$ ipython --no-banner

In [1]: import numpy as np

In [2]: from numpy import linalg as LA

In [3]: np.set_printoptions(precision=2, suppress=True, linewidth=140, sign=" ")

In [4]: def rnd(a):
   ...:     return np.round(a, 2) + 0
   ...: 

In [5]: A2 = np.array([[-4, 1, -3, -1]])

In [6]: E = np.block([[np.zeros((1, 1)), A2], [A2.T, np.zeros((4, 4))]])

In [7]: E
Out[7]: 
array([[ 0., -4.,  1., -3., -1.],
       [-4.,  0.,  0.,  0.,  0.],
       [ 1.,  0.,  0.,  0.,  0.],
       [-3.,  0.,  0.,  0.,  0.],
       [-1.,  0.,  0.,  0.,  0.]])

In [8]: U, sig, Vt = LA.svd(E)

In [9]: np.argmax(sig[:-1] / (sig[1:] + 1e-6)) + 1
Out[9]: np.int64(2)

In [10]: A2 = U[:, :2] @ np.diag(sig[:2]) @ Vt[:2]

In [11]: rnd(LA.norm(E - A2, 2)), rnd(sig[2])
Out[11]: (np.float64(0.0), np.float64(0.0))

In [12]: rnd(LA.norm(E - A2) / LA.norm(E))
Out[12]: np.float64(0.0)

In [13]: rk = LA.matrix_rank(E)

In [14]: rk
Out[14]: np.int64(2)

In [15]: N = LA.svd(E)[2][rk:].T

In [16]: np.allclose(E @ N, 0)
Out[16]: True

In [17]: [int(LA.matrix_rank(E[:i])) for i in range(1, len(E) + 1)]
Out[17]: [1, 2, 2, 2, 2]

In [18]: rnd(N @ N.T)
Out[18]: 
array([[ 0.  ,  0.  ,  0.  ,  0.  ,  0.  ],
       [ 0.  ,  0.41,  0.15, -0.44, -0.15],
       [ 0.  ,  0.15,  0.96,  0.11,  0.04],
       [ 0.  , -0.44,  0.11,  0.67, -0.11],
       [ 0.  , -0.15,  0.04, -0.11,  0.96]])

In [19]: hat = np.triu(np.array([[0, 1, 1, -1, 1],
    ...:     [-2, 2, 2, 2, 1],
    ...:     [-2, 0, 0, -2, 0],
    ...:     [2, -2, -2, -1, 0],
    ...:     [2, -2, 2, 2, 2]]), 1) + np.eye(5)

In [20]: A2 = hat @ E @ LA.inv(hat)

In [21]: LA.matrix_rank(A2)
Out[21]: np.int64(2)

In [22]: rnd(np.poly(A2))
Out[22]: array([  1.,   0., -27.,   0.,   0.,   0.])

In [23]: rnd(LA.det(A2))
Out[23]: np.float64(0.0)

In [24]: A2 = E / np.sqrt((E ** 2).mean(axis=1, keepdims=True))

In [25]: rnd(E - E.mean(axis=1, keepdims=True))
Out[25]: 
array([[ 1.4, -2.6,  2.4, -1.6,  0.4],
       [-3.2,  0.8,  0.8,  0.8,  0.8],
       [ 0.8, -0.2, -0.2, -0.2, -0.2],
       [-2.4,  0.6,  0.6,  0.6,  0.6],
       [-0.8,  0.2,  0.2,  0.2,  0.2]])

In [26]: rnd(A2[2])
Out[26]: array([ 2.24,  0.  ,  0.  ,  0.  ,  0.  ])

In [27]: rnd(LA.norm(A2, axis=1))
Out[27]: array([ 2.24,  2.24,  2.24,  2.24,  2.24])

In [28]: LA.matrix_rank(A2) == LA.matrix_rank(E)
Out[28]: np.True_

In [29]: J = np.loadtxt("a.csv", delimiter=",")

In [30]: J
Out[30]: 
array([[ 15.,   4.,   4.,   1.],
       [  2., -33.,  -1.,  -4.],
       [  0.,   0., -89.,   5.],
       [  0.,   5.,  -5.,  73.]])

In [31]: rng = np.random.default_rng(8970)

In [32]: A2 = J + rng.integers(-2, 3, (4, 2)) @ rng.integers(-2, 3, (2, 4))

In [33]: A2
Out[33]: 
array([[ 15.,   4.,   4.,   1.],
       [ -2., -32.,  -4.,  -2.],
       [  4.,   0., -87.,   5.],
       [ -4.,   3.,  -5.,  69.]])

In [34]: rnd(LA.svd(A2 - J, compute_uv=False))
Out[34]: array([ 7.62,  5.29,  0.  ,  0.  ])

In [35]: LA.matrix_rank(A2 - J, tol=1e-8)
Out[35]: np.int64(2)

In [36]: A2 - J
Out[36]: 
array([[ 0.,  0.,  0.,  0.],
       [-4.,  1., -3.,  2.],
       [ 4.,  0.,  2.,  0.],
       [-4., -2.,  0., -4.]])

In [37]: np.abs(A2 - J).sum(axis=1)
Out[37]: array([  0.,  10.,   6.,  10.])

In [38]: vals, V = LA.eig(J)

In [39]: rnd(vals)
Out[39]: array([ 15.16,  72.66, -32.97, -88.85])

In [40]: rnd(np.sort(LA.eigvals(J @ J)))
Out[40]: array([  229.92,  1087.04,  5278.92,  7894.12])

In [41]: rnd(J @ V[:, 0] - vals[0] * V[:, 0])
Out[41]: array([ 0.,  0.,  0.,  0.])

In [42]: A2 = np.array([[1, 1, 2], [1, 2, 0], [2, 0, 2]])

In [43]: cent = np.array([[5, 5], [1, 1]])

In [44]: m1 = np.block([[A2, np.zeros((3, 2))], [np.zeros((2, 3)), cent]])

In [45]: m1
Out[45]: 
array([[ 1.,  1.,  2.,  0.,  0.],
       [ 1.,  2.,  0.,  0.,  0.],
       [ 2.,  0.,  2.,  0.,  0.],
       [ 0.,  0.,  0.,  5.,  5.],
       [ 0.,  0.,  0.,  1.,  1.]])

In [46]: rk = LA.matrix_rank(m1)

In [47]: rk
Out[47]: np.int64(4)

In [48]: N = LA.svd(m1)[2][rk:].T

In [49]: [int(LA.matrix_rank(np.delete(m1, i, axis=0))) for i in range(5)]
Out[49]: [3, 3, 3, 4, 4]

In [50]: N.shape
Out[50]: (5, 1)

In [51]: A2 = np.array([[-3, -2, 1], [-3, 2, 2]])

In [52]: cent = np.kron(A2, m1)

In [53]: cent.shape
Out[53]: (10, 15)

In [54]: cent
Out[54]: 
array([[ -3.,  -3.,  -6.,  -0.,  -0.,  -2.,  -2.,  -4.,  -0.,  -0.,   1.,   1.,   2.,   0.,   0.],
       [ -3.,  -6.,  -0.,  -0.,  -0.,  -2.,  -4.,  -0.,  -0.,  -0.,   1.,   2.,   0.,   0.,   0.],
       [ -6.,  -0.,  -6.,  -0.,  -0.,  -4.,  -0.,  -4.,  -0.,  -0.,   2.,   0.,   2.,   0.,   0.],
       [ -0.,  -0.,  -0., -15., -15.,  -0.,  -0.,  -0., -10., -10.,   0.,   0.,   0.,   5.,   5.],
       [ -0.,  -0.,  -0.,  -3.,  -3.,  -0.,  -0.,  -0.,  -2.,  -2.,   0.,   0.,   0.,   1.,   1.],
       [ -3.,  -3.,  -6.,  -0.,  -0.,   2.,   2.,   4.,   0.,   0.,   2.,   2.,   4.,   0.,   0.],
       [ -3.,  -6.,  -0.,  -0.,  -0.,   2.,   4.,   0.,   0.,   0.,   2.,   4.,   0.,   0.,   0.],
       [ -6.,  -0.,  -6.,  -0.,  -0.,   4.,   0.,   4.,   0.,   0.,   4.,   0.,   4.,   0.,   0.],
       [ -0.,  -0.,  -0., -15., -15.,   0.,   0.,   0.,  10.,  10.,   0.,   0.,   0.,  10.,  10.],
       [ -0.,  -0.,  -0.,  -3.,  -3.,   0.,   0.,   0.,   2.,   2.,   0.,   0.,   0.,   2.,   2.]])

In [55]: mat = np.array([[-1.0, -2.0, -2.0, -2.0, -2.0, 0.0],
    ...:     [-2.0, -1.0, -2.0, -2.0, -2.0, 0.0],
    ...:     [-2.0, -2.0, -1.0, -2.0, -2.0, 0.0],
    ...:     [-2.0, -2.0, -2.0, -1.0, -2.0, 0.0],
    ...:     [-2.0, -2.0, -2.0, -2.0, -1.0, 0.0],
    ...:     [0.0, 0.0, 0.0, 0.0, 0.0, -1.0]])

In [56]: rnd(LA.eigvalsh(mat).min())
Out[56]: np.float64(-9.0)

In [57]: (mat != 0).astype(int)
Out[57]: 
array([[ 1,  1,  1,  1,  1,  0],
       [ 1,  1,  1,  1,  1,  0],
       [ 1,  1,  1,  1,  1,  0],
       [ 1,  1,  1,  1,  1,  0],
       [ 1,  1,  1,  1,  1,  0],
       [ 0,  0,  0,  0,  0,  1]])

In [58]: vals, V = LA.eigh(mat)

In [59]: np.unique(vals.round(6) + 0, return_counts=True)[1]
Out[59]: array([ 1,  1,  4])

In [60]: rnd(V.T @ mat @ V)
Out[60]: 
array([[-9.,  0.,  0.,  0.,  0.,  0.],
       [ 0., -1.,  0.,  0.,  0.,  0.],
       [ 0.,  0.,  1.,  0.,  0.,  0.],
       [ 0.,  0.,  0.,  1.,  0.,  0.],
       [ 0.,  0.,  0.,  0.,  1.,  0.],
       [ 0.,  0.,  0.,  0.,  0.,  1.]])

In [61]: rnd(V @ np.diag(vals) @ V.T)
Out[61]: 
array([[-1., -2., -2., -2., -2.,  0.],
       [-2., -1., -2., -2., -2.,  0.],
       [-2., -2., -1., -2., -2.,  0.],
       [-2., -2., -2., -1., -2.,  0.],
       [-2., -2., -2., -2., -1.,  0.],
       [ 0.,  0.,  0.,  0.,  0., -1.]])

In [62]: rnd(vals)
Out[62]: array([-9., -1.,  1.,  1.,  1.,  1.])

In [63]: rnd(V.T @ V)
Out[63]: 
array([[ 1.,  0.,  0.,  0.,  0.,  0.],
       [ 0.,  1.,  0.,  0.,  0.,  0.],
       [ 0.,  0.,  1.,  0.,  0.,  0.],
       [ 0.,  0.,  0.,  1.,  0.,  0.],
       [ 0.,  0.,  0.,  0.,  1.,  0.],
       [ 0.,  0.,  0.,  0.,  0.,  1.]])

In [64]: rnd(LA.eigvalsh(mat + 5 * np.eye(6)))
Out[64]: array([-4.,  4.,  6.,  6.,  6.,  6.])
